% python3 -q
>>> import numpy as np
>>> import numpy.linalg as la
>>> np.set_printoptions(suppress=True, linewidth=160)
>>> def rd(a):
...     return np.round(a, 2) + 0
... 
>>> K = np.load("m.npy")
>>> K
array([[ 0.8,  0.5,  1.3],
       [-0.9,  2. , -0.7],
       [-0.3, -3.5,  1.7],
       [ 0. ,  6.5, -0.7]])
>>> # column 1 dominates
>>> hat = K @ la.solve(K.T @ K, K.T)
>>> rd(la.eigvalsh(hat))
array([0., 1., 1., 1.])
>>> rd(hat)
array([[ 0.68, -0.35,  0.2 ,  0.24],
       [-0.35,  0.62,  0.22,  0.26],
       [ 0.2 ,  0.22,  0.88, -0.15],
       [ 0.24,  0.26, -0.15,  0.82]])
>>> rd(np.diag(hat))
array([0.68, 0.62, 0.88, 0.82])
>>> la.matrix_rank(np.eye(4) - hat)
np.int64(1)
>>> rd((np.eye(4) - hat) @ K)
array([[0., 0., 0.],
       [0., 0., 0.],
       [0., 0., 0.],
       [0., 0., 0.]])
>>> M2 = np.c_[K[:, :2] @ np.array([[3, 4], [0, 0]]), np.array([-2, 0, -1, -1])]
>>> rd(M2)
array([[ 2.4,  3.2, -2. ],
       [-2.7, -3.6,  0. ],
       [-0.9, -1.2, -1. ],
       [ 0. ,  0. , -1. ]])
>>> rd(la.lstsq(K, M2[:, 0])[0])
array([3., 0., 0.])
>>> la.matrix_rank(np.c_[K, M2])
np.int64(4)
>>> rd(la.norm(M2 - K @ la.lstsq(K, M2)[0], axis=0))
array([0.  , 0.  , 0.35])
>>> K @ K
Traceback (most recent call last):
  File "<python-input-18>", line 1, in <module>
    K @ K
    ~~^~~
ValueError: matmul: Input operand 1 has a mismatch in its core dimension 0, with gufunc signature (n?,k),(k,m?)->(n?,m?) (size 4 is different from 3)
>>> cov = K.T @ K
>>> rd(cov)
array([[  1.54,  -0.35,   1.16],
       [ -0.35,  58.75, -11.25],
       [  1.16, -11.25,   5.56]])
>>> rd(la.eigvalsh(cov)[::-1])
array([61.04,  3.78,  1.03])
>>> rd(la.svd(K, compute_uv=False) ** 2)
array([61.04,  3.78,  1.03])
>>> (K @ K.T).shape
(4, 4)
>>> J = np.loadtxt("a.csv", delimiter=",")
>>> J
array([[ 3.,  1.,  7.],
       [ 7.,  2.,  7.],
       [16.,  6., 13.],
       [25., 13., 13.],
       [28., 21., 16.],
       [35., 24., 25.],
       [40., 30., 26.],
       [46., 38., 34.],
       [52., 38., 43.],
       [56., 39., 51.],
       [65., 43., 59.],
       [70., 43., 67.],
       [74., 44., 68.],
       [81., 53., 71.],
       [85., 58., 72.],
       [87., 67., 81.]])
>>> cen = J - J.mean(axis=0)
>>> V = la.svd(cen)[2][:1]
>>> M2 = cen - cen @ V.T @ V
>>> rd(np.cov(cen @ V.T, rowvar=False))
np.float64(1814.26)
>>> X = np.load("case17.npy")
>>> X
array([[-2.06, -0.11,  2.19, -4.47],
       [-1.11,  0.1 ,  1.01, -1.95],
       [ 0.76,  0.13, -0.49,  1.51],
       [-2.1 , -0.05,  2.02, -4.13],
       [-0.91,  0.3 ,  0.73, -1.55],
       [ 3.51, -0.14, -3.44,  7.07],
       [-2.1 , -0.03,  2.03, -3.81],
       [-0.62, -0.01,  0.46, -0.9 ],
       [ 2.14, -0.1 , -2.15,  4.25],
       [-4.21, -0.1 ,  4.2 , -8.43],
       [ 2.05, -0.14, -1.94,  3.93],
       [ 2.11, -0.04, -2.08,  4.44]])
>>> dist = la.norm(X[:, None] - X[None], axis=-1)
>>> la.matrix_rank(dist ** 2)
np.int64(6)
>>> (dist + 1e9 * np.eye(12)).round(6).argmin(axis=1)
array([ 3,  4,  7,  6,  1, 11,  3,  4, 11,  0,  8,  8])
>>> dist[0].round(6).argsort(kind="stable")[:4]
array([0, 3, 6, 1])
>>> dist.mean(axis=1).argmax()
np.int64(9)
>>> arr = np.array([[-4.11, 4.07, 6.95],
...     [-3.97, 3.91, 7.01],
...     [-3.97, 4.02, 6.98],
...     [-0.09, 1.99, 6.96],
...     [0.08, 1.95, 6.93],
...     [-0.07, 2.02, 6.99],
...     [4.01, 3.99, -2.96],
...     [4.0, 3.96, -3.06],
...     [4.01, 4.03, -2.94]])
>>> hat = arr @ la.solve(arr.T @ arr, arr.T)
>>> np.allclose(hat @ hat, hat)
True
>>> rd(la.eigvalsh(hat))
array([0., 0., 0., 0., 0., 0., 1., 1., 1.])
>>> rd(np.trace(hat))
np.float64(3.0)
>>> rd(hat)
array([[ 0.35,  0.33,  0.34, -0.01, -0.02, -0.01,  0.  ,  0.  ,  0.  ],
       [ 0.33,  0.32,  0.32,  0.01,  0.  ,  0.01,  0.  ,  0.  ,  0.  ],
       [ 0.34,  0.32,  0.33,  0.01,  0.  ,  0.01,  0.  ,  0.  ,  0.  ],
       [-0.01,  0.01,  0.01,  0.32,  0.34,  0.33,  0.  ,  0.  ,  0.  ],
       [-0.02,  0.  ,  0.  ,  0.34,  0.35,  0.34,  0.  ,  0.  ,  0.  ],
       [-0.01,  0.01,  0.01,  0.33,  0.34,  0.33,  0.  ,  0.  ,  0.  ],
       [ 0.  ,  0.  ,  0.  ,  0.  ,  0.  ,  0.  ,  0.33,  0.33,  0.33],
       [ 0.  ,  0.  ,  0.  ,  0.  ,  0.  ,  0.  ,  0.33,  0.33,  0.33],
       [ 0.  ,  0.  ,  0.  ,  0.  ,  0.  ,  0.  ,  0.33,  0.33,  0.34]])
>>> rd(hat @ arr[:, 2])
array([ 6.95,  7.01,  6.98,  6.96,  6.93,  6.99, -2.96, -3.06, -2.94])
>>> x = np.array([2, 2, 2])
>>> rd(arr @ x)
array([13.82, 13.9 , 14.06, 17.72, 17.92, 17.88, 10.08,  9.8 , 10.2 ])
>>> np.sign((arr @ x).round(6))
array([1., 1., 1., 1., 1., 1., 1., 1., 1.])
>>> la.norm(arr @ x) <= la.norm(arr, 2) * la.norm(x) + 1e-9
np.True_
>>> rd(arr @ (2 * x))
array([27.64, 27.8 , 28.12, 35.44, 35.84, 35.76, 20.16, 19.6 , 20.4 ])
>>> M2 = arr / np.sqrt((arr ** 2).mean(axis=1, keepdims=True))
>>> rd(la.norm(M2, axis=1))
array([1.73, 1.73, 1.73, 1.73, 1.73, 1.73, 1.73, 1.73, 1.73])
>>> la.matrix_rank(M2) == la.matrix_rank(arr)
np.True_
>>> t = np.radians(180)
>>> Rm = np.eye(3)
>>> Rm[1, 1] = Rm[0, 0] = np.cos(t)
>>> Rm[1, 0], Rm[0, 1] = -np.sin(t), np.sin(t)
>>> rd(Rm)
array([[-1.,  0.,  0.],
       [ 0., -1.,  0.],
       [ 0.,  0.,  1.]])
>>> M2 = arr @ Rm.T
>>> np.allclose(la.norm(arr, axis=1), la.norm(M2, axis=1))
True
>>> rd(M2)
array([[ 4.11, -4.07,  6.95],
       [ 3.97, -3.91,  7.01],
       [ 3.97, -4.02,  6.98],
       [ 0.09, -1.99,  6.96],
       [-0.08, -1.95,  6.93],
       [ 0.07, -2.02,  6.99],
       [-4.01, -3.99, -2.96],
       [-4.  , -3.96, -3.06],
       [-4.01, -4.03, -2.94]])
>>> rd(la.svd(arr, compute_uv=False)), rd(la.svd(M2, compute_uv=False))
(array([19.87, 10.18,  4.89]), array([19.87, 10.18,  4.89]))
>>> x = np.array([2, 9, 1])
>>> rhs = M2 @ x
>>> rd(la.solve(M2.T @ M2, M2.T @ rhs))
array([2., 9., 1.])
>>> rd(la.pinv(M2) @ M2)
array([[1., 0., 0.],
       [0., 1., 0.],
       [0., 0., 1.]])
>>> rng = np.random.default_rng(2272)
>>> rhs = rhs + 0.05 * rng.normal(size=9)
>>> rd(rhs)
array([-21.48, -20.21, -21.14, -10.74, -10.8 , -11.05, -46.89, -46.69, -47.28])
>>> c, *_ = la.lstsq(M2, rhs)
>>> rd(M2.T @ (rhs - M2 @ c))
array([0., 0., 0.])
>>> rd(c)
array([2.01, 9.  , 1.  ])
>>> rd(la.norm(rhs - M2 @ c))
np.float64(0.12)
>>> A = np.array([[1.0, -3.0, 0.0, 0.0],
...     [-3.0, 4.0, -3.0, 0.0],
...     [0.0, -3.0, 5.0, -3.0],
...     [0.0, 0.0, -3.0, 0.0]])
>>> # symmetric, so the eigenvalues are real
>>> ev, V = la.eigh(A)
>>> rd(la.eigvalsh(A + 2 * np.eye(4)))
array([-0.1 ,  1.39,  6.07, 10.64])
>>> ev.sum(), np.trace(A)
(np.float64(10.0), np.float64(10.0))
>>> rd(ev)
array([-2.1 , -0.61,  4.07,  8.64])
